$ python -q
>>> import numpy as np
>>> np.set_printoptions(precision=2, suppress=True, linewidth=140, floatmode="fixed")
>>> F = np.load("out11.npy")
>>> F
array([[ 7.00,  4.00,  0.00,  0.00,  0.00,  0.00,  0.00,  0.00,  0.00,  0.00],
       [ 4.00, -3.00,  4.00,  0.00,  0.00,  0.00,  0.00,  0.00,  0.00,  0.00],
       [ 0.00,  4.00,  5.00,  4.00,  0.00,  0.00,  0.00,  0.00,  0.00,  0.00],
       [ 0.00,  0.00,  4.00, -1.00,  4.00,  0.00,  0.00,  0.00,  0.00,  0.00],
       [ 0.00,  0.00,  0.00,  4.00, -3.00,  4.00,  0.00,  0.00,  0.00,  0.00],
       [ 0.00,  0.00,  0.00,  0.00,  4.00, -2.00,  4.00,  0.00,  0.00,  0.00],
       [ 0.00,  0.00,  0.00,  0.00,  0.00,  4.00,  3.00,  4.00,  0.00,  0.00],
       [ 0.00,  0.00,  0.00,  0.00,  0.00,  0.00,  4.00, -7.00,  4.00,  0.00],
       [ 0.00,  0.00,  0.00,  0.00,  0.00,  0.00,  0.00,  4.00,  9.00,  4.00],
       [ 0.00,  0.00,  0.00,  0.00,  0.00,  0.00,  0.00,  0.00,  4.00,  4.00]])
>>> round(float(np.abs(np.linalg.eigvals(F)).max()), 2)
11.96
>>> np.allclose(F @ F.T, F.T @ F)
True
>>> np.sort(np.abs(np.linalg.eigvals(F)))
array([ 1.50,  2.20,  2.89,  5.92,  6.37,  7.31,  8.28,  9.46,  9.71, 11.96])
>>> w, vecs = np.linalg.eigh(F)
>>> w
array([-9.71, -8.28, -5.92, -2.89,  1.50,  2.20,  6.37,  7.31,  9.46, 11.96])
>>> w.sum(), np.trace(F)
(np.float64(12.0), np.float64(12.0))
>>> np.linalg.eigvalsh(F + -3 * np.eye(10))
array([-12.71, -11.28,  -8.92,  -5.89,  -1.50,  -0.80,   3.37,   4.31,   6.46,   8.96])
>>> np.round(vecs.T @ F @ vecs, 2) + 0
array([[-9.71,  0.00,  0.00,  0.00,  0.00,  0.00,  0.00,  0.00,  0.00,  0.00],
       [ 0.00, -8.28,  0.00,  0.00,  0.00,  0.00,  0.00,  0.00,  0.00,  0.00],
       [ 0.00,  0.00, -5.92,  0.00,  0.00,  0.00,  0.00,  0.00,  0.00,  0.00],
       [ 0.00,  0.00,  0.00, -2.89,  0.00,  0.00,  0.00,  0.00,  0.00,  0.00],
       [ 0.00,  0.00,  0.00,  0.00,  1.50,  0.00,  0.00,  0.00,  0.00,  0.00],
       [ 0.00,  0.00,  0.00,  0.00,  0.00,  2.20,  0.00,  0.00,  0.00,  0.00],
       [ 0.00,  0.00,  0.00,  0.00,  0.00,  0.00,  6.37,  0.00,  0.00,  0.00],
       [ 0.00,  0.00,  0.00,  0.00,  0.00,  0.00,  0.00,  7.31,  0.00,  0.00],
       [ 0.00,  0.00,  0.00,  0.00,  0.00,  0.00,  0.00,  0.00,  9.46,  0.00],
       [ 0.00,  0.00,  0.00,  0.00,  0.00,  0.00,  0.00,  0.00,  0.00, 11.96]])
>>> np.round(vecs.T @ vecs, 2) + 0
array([[1.00, 0.00, 0.00, 0.00, 0.00, 0.00, 0.00, 0.00, 0.00, 0.00],
       [0.00, 1.00, 0.00, 0.00, 0.00, 0.00, 0.00, 0.00, 0.00, 0.00],
       [0.00, 0.00, 1.00, 0.00, 0.00, 0.00, 0.00, 0.00, 0.00, 0.00],
       [0.00, 0.00, 0.00, 1.00, 0.00, 0.00, 0.00, 0.00, 0.00, 0.00],
       [0.00, 0.00, 0.00, 0.00, 1.00, 0.00, 0.00, 0.00, 0.00, 0.00],
       [0.00, 0.00, 0.00, 0.00, 0.00, 1.00, 0.00, 0.00, 0.00, 0.00],
       [0.00, 0.00, 0.00, 0.00, 0.00, 0.00, 1.00, 0.00, 0.00, 0.00],
       [0.00, 0.00, 0.00, 0.00, 0.00, 0.00, 0.00, 1.00, 0.00, 0.00],
       [0.00, 0.00, 0.00, 0.00, 0.00, 0.00, 0.00, 0.00, 1.00, 0.00],
       [0.00, 0.00, 0.00, 0.00, 0.00, 0.00, 0.00, 0.00, 0.00, 1.00]])
>>> np.all(np.linalg.eigvalsh(F) > 0)
np.False_
>>> left, sig, VT = np.linalg.svd(F, full_matrices=False)
>>> np.abs(left[:, 0]).round(6).argmax()
np.int64(8)
>>> round(np.sqrt((sig ** 2).sum()), 2), np.round(np.linalg.norm(F), 2)
(np.float64(23.24), np.float64(23.24))
>>> feats = np.loadtxt("w.csv", delimiter=",")
>>> feats
array([[-0.60, -2.20, -1.30, -0.90, -0.90,  0.10,  0.60,  0.30, -0.40, -0.20, -2.20,  1.00, -0.50],
       [-0.40, -2.10, -0.70, -1.50, -0.40,  0.20,  1.20, -2.10,  0.80,  0.30, -1.00, -0.90,  0.80],
       [ 1.20, -0.60,  1.00,  0.50, -1.20,  0.60,  1.50,  0.70, -1.30, -1.10, -0.50, -1.80,  0.30],
       [-1.00, -0.30,  0.10, -0.70,  0.90, -0.40,  0.20,  1.30, -0.50, -1.20,  0.00, -0.10,  0.20],
       [-0.80, -2.40,  0.20, -0.40,  0.80, -0.70, -1.30,  0.60,  0.90,  0.40,  2.00, -0.10, -0.20],
       [ 0.40, -1.80,  0.80, -0.80, -0.80,  0.70,  0.80, -2.10,  0.50, -0.20, -0.60, -0.50, -1.20],
       [ 1.10, -0.84, -0.50,  0.51,  0.35,  1.48,  1.12,  1.12, -0.69,  0.36, -0.02,  1.09, -0.64],
       [ 0.40,  1.20, -0.40, -0.60,  0.10,  1.40,  0.80, -0.30,  0.10, -0.10, -0.10, -0.30,  0.60],
       [ 1.00, -0.90, -0.50,  0.60,  0.30,  1.50,  1.10,  1.10, -0.70,  0.40,  0.00,  1.10, -0.70],
       [ 0.40, -0.30,  1.80, -0.40,  0.10,  0.10, -1.90, -1.20,  0.70, -0.20,  0.90,  0.10,  0.20]])
>>> C2 = feats.T @ feats
>>> np.round(np.linalg.eigvalsh(C2)[::-1], 2) + 0
array([33.19, 28.38, 18.77, 12.83, 10.28,  5.51,  3.19,  1.62,  0.50,  0.01,  0.00,  0.00,  0.00])
>>> np.linalg.svd(feats, compute_uv=False) ** 2
array([33.19, 28.38, 18.77, 12.83, 10.28,  5.51,  3.19,  1.62,  0.50,  0.01])
>>> np.linalg.matrix_rank(C2)
np.int64(10)
>>> arr = np.loadtxt("block3.csv", delimiter=",")
>>> arr
array([[ -0.43,   1.07,  -3.22,  -0.52,   2.06,  -1.79,  -1.57,   2.86,  -6.12,   9.09,   3.08,  -0.54],
       [  4.76,  -2.56,   0.82,   1.05,  -0.44,  -3.97,   0.02,  -0.44,   1.77,  -3.77,   0.07,   1.29],
       [ -0.92,   1.47,   1.03,  -1.07,  -1.08,   1.67,  -0.29,   1.32,  -2.08,   3.47,  -0.60,  -0.72],
       [ -8.83,   8.51,  -8.47,  -1.78,   1.51,   1.74,   5.50,   1.25,   1.68,  -0.68,   4.00,   1.38],
       [ -7.86,   5.25,  -5.11,  -0.81,   1.11,   3.40,   3.57,  -0.77,   2.48,  -2.29,   1.75,   0.33],
       [  4.18,   3.07,  -2.01,  -1.07,  -2.28,  -6.05,   3.80,   3.00,   2.09,  -3.55,   2.14,   3.49],
       [ -0.81,  -2.60,   2.80,   1.94,  -1.01,   2.44,   2.15,  -5.92,   9.89, -14.91,  -3.61,   0.76],
       [  1.81,  -3.97,   3.33,   0.32,   1.15,   1.48,  -5.79,   1.13,  -7.44,  10.89,  -0.98,  -3.16],
       [ -6.19,   1.02,   0.02,   0.40,   0.19,   5.80,   1.87,  -4.09,   5.75,  -7.38,  -2.03,  -0.64],
       [ -2.80,   8.94,  -5.26,  -3.10,  -2.00,  -1.99,   5.69,   4.59,   0.47,   0.57,   3.48,   2.79],
       [ -3.12,   3.25,  -4.39,  -0.86,   1.64,  -0.38,   0.91,   1.77,  -2.62,   4.58,   2.91,   0.08],
       [  4.21,  -4.86,   1.88,   1.91,   0.71,  -2.39,  -1.72,  -1.81,   0.99,  -2.72,  -0.79,   0.03],
       [  2.79,  -3.84,   3.96,  -0.10,   0.58,   0.91,  -6.11,   1.93,  -8.39,  11.83,  -0.97,  -3.01],
       [  6.25,  -6.12,   1.40,   2.78,   1.20,  -4.67,  -1.68,  -2.44,   2.16,  -5.07,  -0.38,   0.85],
       [  0.06,  -0.56,   0.24,   1.51,  -1.13,  -0.23,   4.14,  -4.48,  10.52, -15.97,  -1.86,   2.40],
       [ -2.81,   5.60,  -2.50,  -1.97,  -1.70,   0.31,   3.96,   1.72,   1.91,  -2.06,   1.10,   1.59],
       [ 10.42,  -1.36,   0.95,   0.28,  -2.40,  -9.73,   1.61,   2.76,   1.37,  -4.03,   1.37,   3.77],
       [ -1.78,  -0.72,   3.56,  -0.37,  -1.27,   4.38,  -0.90,  -1.47,   0.86,  -0.78,  -2.88,  -1.46],
       [  8.59,  -0.17,   0.10,  -0.26,  -2.12,  -8.62,   1.51,   3.35,   0.06,  -1.45,   1.80,   3.28],
       [ -0.75,  -2.65,   2.56,   1.89,  -1.04,   2.52,   2.30,  -5.86,   9.88, -14.94,  -3.59,   0.76],
       [  3.75,  -4.59,   4.79,   1.52,  -1.48,  -0.13,  -0.57,  -3.33,   4.98,  -8.23,  -3.41,   0.27],
       [  0.78,  -1.79,   0.61,   1.73,  -0.76,  -0.62,   3.08,  -4.39,   9.13, -14.33,  -1.75,   2.11],
       [ -8.92,   5.55,  -4.29,  -1.47,   1.21,   5.26,   2.40,  -0.04,  -0.01,   1.99,   1.27,  -0.91],
       [  1.01,  -7.63,   4.44,   2.58,   2.41,   3.03,  -5.83,  -4.06,  -1.85,   1.92,  -3.00,  -3.23],
       [  7.31,  -1.44,  -0.64,   0.73,  -0.60,  -7.75,   0.97,   1.94,   0.39,  -1.97,   1.94,   2.57],
       [  3.45,  -4.87,   5.68,   0.24,  -0.17,   1.60,  -5.73,   0.51,  -5.87,   8.12,  -2.49,  -2.85],
       [ -4.37,  -4.33,   1.84,   1.50,   3.19,   6.40,  -4.71,  -3.65,  -2.56,   4.10,  -2.06,  -3.94],
       [  6.72,  -5.25,   4.48,   0.67,  -0.24,  -2.78,  -4.86,   1.36,  -5.29,   6.39,  -1.08,  -1.06],
       [  3.22,  -3.59,   3.15,   1.68,  -1.11,  -0.87,   0.62,  -3.29,   6.07,  -9.81,  -2.44,   1.03],
       [  6.37,  -4.88,   1.60,   2.23,   0.21,  -5.00,  -0.65,  -1.73,   2.66,  -5.62,  -0.38,   1.37],
       [ -0.27,  -4.31,   2.50,   1.34,   1.77,   2.61,  -4.01,  -2.08,  -2.41,   3.26,  -1.59,  -2.51],
       [ -3.02,   6.02,  -1.17,  -2.77,  -2.15,   1.58,   2.45,   3.35,  -1.28,   3.18,   0.66,   0.49],
       [ -5.13,   6.14,  -6.59,  -0.80,   0.58,  -0.57,   5.75,   0.15,   4.50,  -5.83,   3.02,   2.36],
       [ -1.84,   1.45,  -0.99,  -1.00,   0.81,   1.20,  -1.49,   2.06,  -4.95,   7.78,   1.05,  -1.23],
       [  4.84,  -2.31,   0.80,   0.53,  -0.04,  -3.86,  -1.27,   1.08,  -1.64,   1.50,   0.62,   0.57],
       [ -2.05,  -0.15,  -1.01,   0.60,   0.97,   1.26,   0.44,  -1.59,   1.49,  -2.24,  -0.01,  -0.19],
       [  3.95,   2.31,  -2.40,  -1.42,  -0.36,  -5.68,   0.10,   5.39,  -5.46,   7.70,   3.37,   1.38],
       [ -6.83,  -0.64,   0.65,  -0.30,   2.59,   7.59,  -4.14,  -1.03,  -5.60,   9.51,  -1.06,  -4.39],
       [ -5.57,   5.38,  -5.58,  -1.15,   1.14,   0.98,   3.33,   0.98,   0.67,   0.14,   2.69,   0.80],
       [-10.43,   7.55,  -6.33,  -1.70,   1.12,   4.86,   4.67,  -0.20,   2.31,  -1.43,   2.13,   0.16],
       [ -8.20,   7.66,  -6.76,  -1.87,   0.95,   2.62,   4.26,   1.34,   0.62,   0.86,   3.15,   0.67],
       [ -2.97,   1.72,  -0.21,  -1.59,   0.81,   3.08,  -2.77,   2.79,  -7.38,  11.90,   0.68,  -2.47],
       [ -1.61,   2.83,  -0.95,  -2.06,   0.33,   1.00,  -1.95,   4.34,  -7.90,  12.58,   1.53,  -1.58],
       [  3.53,  -2.18,   1.64,   0.41,  -0.31,  -2.08,  -1.21,   0.23,  -0.70,   0.37,  -0.35,   0.18],
       [ -4.74,   2.10,  -0.63,  -0.08,  -0.36,   3.83,   2.72,  -2.58,   5.14,  -6.79,  -1.15,   0.18]])
>>> D = np.linalg.norm(arr[:, None] - arr[None], axis=-1)
>>> D[:5, :5]
array([[ 0.00, 17.98, 10.30, 19.53, 18.70],
       [17.98,  0.00, 12.66, 22.27, 18.30],
       [10.30, 12.66,  0.00, 17.32, 13.71],
       [19.53, 22.27, 17.32,  0.00,  6.63],
       [18.70, 18.30, 13.71,  6.63,  0.00]])
>>> (D + 1e9 * np.eye(45)).round(6).argmin(axis=1)
array([33, 29, 33, 40, 39, 18, 19, 12, 44, 15, 33,  1,  7, 29, 21, 38, 18, 35, 24,  6, 28, 14, 40, 30, 18,  7, 30, 25, 20, 13, 23, 15,  4,
        0, 43, 17,  0, 26, 40,  4,  3, 42, 41, 34,  8])
>>> np.unravel_index(D.round(6).argmax(), D.shape)
(np.int64(12), np.int64(14))
>>> np.linalg.matrix_rank(D ** 2)
np.int64(14)
>>> D.shape
(45, 45)
